>>> import numpy as np
>>> np.set_printoptions(suppress=True, linewidth=160)
>>> m1 = np.load("block5.npy")
>>> print(m1)
[[-3.  1.  0.  0.  0.  0.  0.]
 [ 0. -3.  1.  0.  0.  0.  0.]
 [ 0.  0. -3.  1.  0.  0.  0.]
 [ 0.  0.  0. -3.  1.  0.  0.]
 [ 0.  0.  0.  0. -3.  1.  0.]
 [ 0.  0.  0.  0.  0. -3.  1.]
 [ 0.  0.  0.  0.  0.  0. -3.]]
>>> O, R = np.linalg.qr(m1)
>>> print(np.trace(O @ O.T))
7.0
>>> print(O.shape, R.shape)
(7, 7) (7, 7)
>>> print(abs(R[0, 0]), round(np.linalg.norm(m1[:, 0]), 2))
3.0 3.0
>>> M2 = np.linalg.inv(m1)
>>> print(np.round(np.linalg.det(m1) * M2, 2))
[[729. 243.  81.  27.   9.   3.   1.]
 [  0. 729. 243.  81.  27.   9.   3.]
 [  0.   0. 729. 243.  81.  27.   9.]
 [  0.   0.   0. 729. 243.  81.  27.]
 [  0.   0.   0.   0. 729. 243.  81.]
 [  0.   0.   0.   0.   0. 729. 243.]
 [  0.   0.   0.   0.   0.   0. 729.]]
>>> print(M2.round(2) + 0)
[[-0.33 -0.11 -0.04 -0.01  0.    0.    0.  ]
 [ 0.   -0.33 -0.11 -0.04 -0.01  0.    0.  ]
 [ 0.    0.   -0.33 -0.11 -0.04 -0.01  0.  ]
 [ 0.    0.    0.   -0.33 -0.11 -0.04 -0.01]
 [ 0.    0.    0.    0.   -0.33 -0.11 -0.04]
 [ 0.    0.    0.    0.    0.   -0.33 -0.11]
 [ 0.    0.    0.    0.    0.    0.   -0.33]]
>>> print(round(float(np.linalg.cond(m1)), 2))
1.88
>>> print(np.allclose(M2 @ M2.T, M2.T @ M2))
False
>>> print(np.round(np.linalg.matrix_power(M2, 3), 2) + 0)
[[-0.04 -0.04 -0.02 -0.01 -0.01  0.    0.  ]
 [ 0.   -0.04 -0.04 -0.02 -0.01 -0.01  0.  ]
 [ 0.    0.   -0.04 -0.04 -0.02 -0.01 -0.01]
 [ 0.    0.    0.   -0.04 -0.04 -0.02 -0.01]
 [ 0.    0.    0.    0.   -0.04 -0.04 -0.02]
 [ 0.    0.    0.    0.    0.   -0.04 -0.04]
 [ 0.    0.    0.    0.    0.    0.   -0.04]]
>>> print(np.allclose(M2, M2.T))
False
>>> print(round(float(np.abs(np.linalg.eigvals(M2)).max()), 2))
0.33
>>> M2.inv()
Traceback (most recent call last):
  File "<python-input-16>", line 1, in <module>
    M2.inv()
    ^^^^^^
AttributeError: 'numpy.ndarray' object has no attribute 'inv'
>>> rng = np.random.default_rng(1520)
>>> idx = rng.permutation(7)
>>> M2 = m1[:, idx] * rng.choice([-1, 1], 7)
>>> print(M2)
[[ 0. -0. -1.  3. -0.  0. -0.]
 [ 0. -0.  3. -0. -0.  1. -0.]
 [ 1. -0. -0. -0. -0. -3. -0.]
 [-3. -1. -0. -0. -0.  0. -0.]
 [ 0.  3. -0. -0. -1.  0. -0.]
 [ 0. -0. -0. -0.  3.  0. -1.]
 [ 0. -0. -0. -0. -0.  0.  3.]]
>>> left, _, Vh = np.linalg.svd(m1.T @ M2)
>>> print(np.round(left @ Vh, 2) + 0)
[[ 0.  0.  0. -1.  0.  0.  0.]
 [ 0.  0. -1.  0.  0.  0.  0.]
 [ 0.  0.  0.  0.  0.  1.  0.]
 [ 1.  0.  0.  0.  0.  0.  0.]
 [ 0. -1.  0.  0.  0.  0.  0.]
 [ 0.  0.  0.  0. -1.  0.  0.]
 [ 0.  0.  0.  0.  0.  0. -1.]]
>>> print(np.round(np.linalg.lstsq(m1, M2)[0], 2) + 0)
[[ 0.  0.  0. -1.  0.  0.  0.]
 [ 0.  0. -1.  0.  0.  0.  0.]
 [ 0.  0.  0.  0.  0.  1.  0.]
 [ 1.  0.  0.  0.  0.  0.  0.]
 [ 0. -1.  0.  0.  0.  0.  0.]
 [ 0.  0.  0.  0. -1.  0.  0.]
 [ 0.  0.  0.  0.  0.  0. -1.]]
>>> print(idx)
[3 4 1 0 5 2 6]
>>> arr = np.loadtxt("a.csv", delimiter=",")
>>> print(arr)
[[ -8.81   2.58  -4.6   -1.38  -5.78   0.8   -5.79]
 [-16.81   4.33  -9.02  -1.67 -14.3    0.28 -10.99]
 [ -6.71   0.32  -4.27   2.87 -19.19  -4.3   -4.79]
 [ -8.89   8.08  -4.88   3.09 -34.43  -4.06 -11.16]
 [-13.11   0.19  -8.3    4.81 -33.09  -7.42  -8.81]
 [-13.03  -0.07  -7.56   0.69 -14.52  -2.49  -7.01]
 [-10.19  -0.89  -5.81  -0.94  -3.67  -0.29  -4.4 ]
 [-10.19   4.27  -5.4   -0.51 -13.69  -0.29  -8.01]
 [ -3.07   1.22  -2.1    2.58 -16.07  -3.35  -3.42]
 [-11.29   0.4   -6.26  -1.03  -6.32  -0.19  -5.79]
 [ -3.53  -0.71  -3.29   7.47 -35.02  -9.48  -4.21]
 [ -8.58  -2.71  -5.42   1.28  -9.11  -2.88  -3.17]
 [-16.98   2.32 -10.62   6.31 -46.53  -9.48 -12.78]
 [-18.97   9.49  -9.81  -1.72 -24.46   0.46 -15.6 ]
 [-19.42   2.4  -11.42   2.82 -33.37  -5.61 -12.83]
 [ -7.6   -1.1   -5.4    5.69 -30.1   -7.89  -5.39]]
>>> Ac = arr - arr.mean(axis=0)
>>> evecs = np.linalg.svd(Ac)[2][:3]
>>> M2 = Ac - Ac @ evecs.T @ evecs
>>> print(np.round((Ac @ evecs.T).std(axis=0), 2))
[13.25  6.66  3.21]
>>> print(np.linalg.norm(M2, axis=1).round(6).argmax())
5
>>> J = np.load("layer12.npy")
>>> print(J)
[[32 21 11]
 [21 20 12]
 [11 12 17]]
>>> W1 = np.array([[2, 3, 1, 3, 3, 1], [3, 2, 0, 3, 1, 1], [0, 2, 3, 0, 0, 3]])
>>> c = np.array([0, 3, -1, -1, 0, 3])
>>> act = np.maximum(J @ W1 + c, 0)
>>> print(np.linalg.matrix_rank(act))
3
>>> cent = np.array([[1, -2, -1],
...     [-5, -5, 3],
...     [-2, 2, -1],
...     [-4, -5, 2],
...     [1, -4, 5],
...     [2, -4, 4]])
>>> print(W1 @ cent)
[[-22 -48  31]
 [-16 -39  18]
 [-10 -16  15]]
>>> print(act @ cent)
[[-1153 -2555  1555]
 [ -905 -2004  1211]
 [ -607 -1292   832]]
>>> evals, evecs = np.linalg.eigh(J)
>>> vec = np.array([4, 3, -1])
>>> print(vec @ J @ vec)
1053
>>> print(np.round(evecs * np.sqrt(evals) @ evecs.T, 2))
[[5.1  2.27 0.89]
 [2.27 3.61 1.35]
 [0.89 1.35 3.79]]
>>> print(np.round(evecs * np.maximum(evals, 0) @ evecs.T, 2))
[[32. 21. 11.]
 [21. 20. 12.]
 [11. 12. 17.]]
>>> proj = np.triu(np.array([[2, 0, 0], [1, 2, 2], [2, 2, 0]]), 1) + np.eye(3)
>>> M2 = proj @ J @ np.linalg.inv(proj)
>>> print(M2)
[[ 32.  21. -31.]
 [ 43.  44. -42.]
 [ 11.  12.  -7.]]
>>> print(proj @ J - J @ proj)
[[  0.   0. -42.]
 [ 22.  24.  -6.]
 [  0.   0. -24.]]
>>> evals, evecs = np.linalg.eigh(J)
>>> print(np.abs(evecs[:, -1]).round(6).argmax())
0
>>> print(np.round(evecs.T @ J @ evecs, 2) + 0)
[[ 3.09  0.    0.  ]
 [ 0.   11.23  0.  ]
 [ 0.    0.   54.67]]
>>> print(np.unique(evals.round(6) + 0, return_counts=True)[1])
[1 1 1]
>>> print(evals.sum(), np.trace(J))
69.0 69
>>> print(np.round(np.abs(evecs[:, -1]), 2))
[0.72 0.57 0.39]
>>> vec = np.array([1, 3, -2])
>>> print(J @ np.eye(3)[0])
[32. 21. 11.]
>>> print(J @ (2 * vec))
[146 114  26]
>>> print(J @ np.ones(3))
[64. 53. 40.]
>>> print(np.sign((J @ vec).round(6)))
[1 1 1]
>>> F = np.loadtxt("m.csv", delimiter=",")
>>> print(F)
[[ -3.   3.  -1.   0.   2.   2.   4.]
 [ -2.   1.   3.  -3.  -3.  -6.  -3.]
 [  4.   5.  -3.  -5.  -2.   6.  -3.]
 [ -2.   2.  -1.  -1.  -4.   2.   5.]
 [ -1.   4.   5.   2.  -1. -10.   3.]
 [  0.   5.  -2.   1.   1.   4.   1.]
 [ -4.   1.  -1.  -2.   1.   2.  -1.]]
>>> print([round(float(x), 2) for x in np.linalg.svd(F, compute_uv=False)[:3]])
[16.32, 10.22, 9.38]
>>> print(np.linalg.matrix_rank(F, rtol=0.1))
6
>>> left, sigma, Vh = np.linalg.svd(arr)
>>> print(np.argmax(sigma[:-1] / (sigma[1:] + 1e-6)) + 1)
3
>>> M2 = left[:, :3] @ np.diag(sigma[:3]) @ Vh[:3]
>>> print(round(np.linalg.norm(arr - M2) / np.linalg.norm(arr), 2))
0.0
>>> print(np.linalg.matrix_rank(M2))
3
>>> print(round(float(np.abs(arr - M2).max()), 2))
0.04
>>> print(np.round(np.linalg.norm(arr - M2, 2), 2), np.round(sigma[3], 2))
0.1 0.1
